$ ipython --no-banner

In [1]: import numpy as np

In [2]: np.set_printoptions(precision=3, suppress=True, linewidth=120, sign=" ")

In [3]: def rnd(a):
   ...:     return np.round(a, 3) + 0
   ...: 

In [4]: M = np.load("x.npy")

In [5]: print(rnd(M))
[[ 0.103  0.172 -0.103 -0.08  -0.057  0.172 -0.08  -0.08 ]
 [ 0.172  0.287 -0.172 -0.134 -0.096  0.287 -0.134 -0.134]
 [-0.103 -0.172  0.103  0.08   0.057 -0.172  0.08   0.08 ]
 [-0.08  -0.134  0.08   0.062  0.045 -0.134  0.062  0.062]
 [-0.057 -0.096  0.057  0.045  0.032 -0.096  0.045  0.045]
 [ 0.172  0.287 -0.172 -0.134 -0.096  0.287 -0.134 -0.134]
 [-0.08  -0.134  0.08   0.062  0.045 -0.134  0.062  0.062]
 [-0.08  -0.134  0.08   0.062  0.045 -0.134  0.062  0.062]]

In [6]: # rank 1

In [7]: r = np.linalg.matrix_rank(M)

In [8]: print(r)
1

In [9]: ns = np.linalg.svd(M)[2][r:].T

In [10]: print(np.allclose(M @ ns, 0))
True

In [11]: print([int(np.linalg.matrix_rank(M[:, :j + 1])) for j in range(8)])
[1, 1, 1, 1, 1, 1, 1, 1]

In [12]: print(rnd(ns @ ns.T))
[[ 0.897 -0.172  0.103  0.08   0.057 -0.172  0.08   0.08 ]
 [-0.172  0.713  0.172  0.134  0.096 -0.287  0.134  0.134]
 [ 0.103  0.172  0.897 -0.08  -0.057  0.172 -0.08  -0.08 ]
 [ 0.08   0.134 -0.08   0.938 -0.045  0.134 -0.062 -0.063]
 [ 0.057  0.096 -0.057 -0.045  0.968  0.096 -0.045 -0.045]
 [-0.172 -0.287  0.172  0.134  0.096  0.713  0.134  0.134]
 [ 0.08   0.134 -0.08  -0.062 -0.045  0.134  0.937 -0.063]
 [ 0.08   0.134 -0.08  -0.063 -0.045  0.134 -0.063  0.938]]

In [13]: print(np.linalg.matrix_rank(M.T @ M), np.linalg.matrix_rank(M @ M.T))
1 1

In [14]: U, s, vt = np.linalg.svd(M)

In [15]: V = vt[:(s > 1e-8).sum()]

In [16]: rng = np.random.default_rng(20642)

In [17]: vec = M[6] + 5 * M[2] + rng.integers(2) * np.eye(8)[5]

In [18]: print(rnd(vec))
[-0.597 -0.995  0.597  0.464  0.332  0.005  0.464  0.464]

In [19]: print(rnd(np.diag(V.T @ V)))
[ 0.103  0.287  0.103  0.062  0.032  0.287  0.062  0.062]

In [20]: print(np.allclose(V.T @ V @ vec, vec))
False

In [21]: X = np.load("sample2.npy")

In [22]: print(X)
[[-0.7 -0.5 -1.6 -0.4 -0.3 -1.  -0.6  0.2  0.6  0. ]
 [ 3.   0.4 -1.1  0.8  0.5 -0.7  0.7  0.5 -0.4  0.9]
 [-1.5  1.3 -1.6  0.3 -1.3  2.3 -2.  -0.6 -0.1 -1.4]
 [-0.1 -0.4 -0.1 -0.2 -1.   0.5 -0.6  1.  -1.   0.3]
 [ 0.7 -0.8 -1.  -1.3 -0.8  1.4  0.6  0.8  1.3  0.7]
 [ 0.3 -1.1  2.4 -0.1 -0.4 -0.4 -1.6 -1.1  1.9  0.8]
 [-0.2  2.1  0.5  0.1 -0.1 -0.1  0.2  0.2 -0.9  0.6]
 [-0.4 -2.4  0.9  0.6 -1.8 -2.3  0.2  0.4  1.2  1.8]]

In [23]: idx = rng.permutation(8)

In [24]: print(idx)
[ 2  4  7  0  1  3  6  5]

In [25]: other = M[idx][:, idx]

In [26]: print(rnd(np.diag(other)))
[ 0.103  0.032  0.062  0.103  0.287  0.062  0.062  0.287]

In [27]: print(np.trace(other))
1.0

In [28]: print(rnd(np.sort(np.abs(np.linalg.eigvals(other)))))
[ 0.  0.  0.  0.  0.  0.  0.  1.]

In [29]: print(np.allclose(other, M))
False

In [30]: print(rnd(np.linalg.det(other)), rnd(np.linalg.det(M[idx])))
0.0 0.0

In [31]: W1 = np.array([[-2, -2, -2],
    ...:     [2, 1, 1],
    ...:     [1, -2, -1],
    ...:     [1, -1, 2],
    ...:     [2, -2, -2],
    ...:     [2, -2, 0],
    ...:     [1, 2, -1],
    ...:     [0, -2, -1],
    ...:     [-1, -1, -2],
    ...:     [2, 2, -1]])

In [32]: b = np.array([-1, -1, -1])

In [33]: act = np.maximum(X @ W1 + b, 0)

In [34]: print(np.linalg.matrix_rank(act))
3

In [35]: W2 = np.array([[5, 6, 0], [0, 6, 9], [1, 0, 6]])

In [36]: print(rnd(act @ W2))
[[  0.5  23.4  38.1]
 [  0.    0.    0. ]
 [ 15.3   3.6  73.8]
 [  1.8   0.   10.8]
 [  0.    0.    0. ]
 [  0.    0.    0. ]
 [ 32.7  54.   39.3]
 [  0.   31.2  46.8]]

In [37]: print(W1 @ W2)
[[-12 -24 -30]
 [ 11  18  15]
 [  4  -6 -24]
 [  7   0   3]
 [  8   0 -30]
 [ 10   0 -18]
 [  4  18  12]
 [ -1 -12 -24]
 [ -7 -12 -21]
 [  9  24  12]]
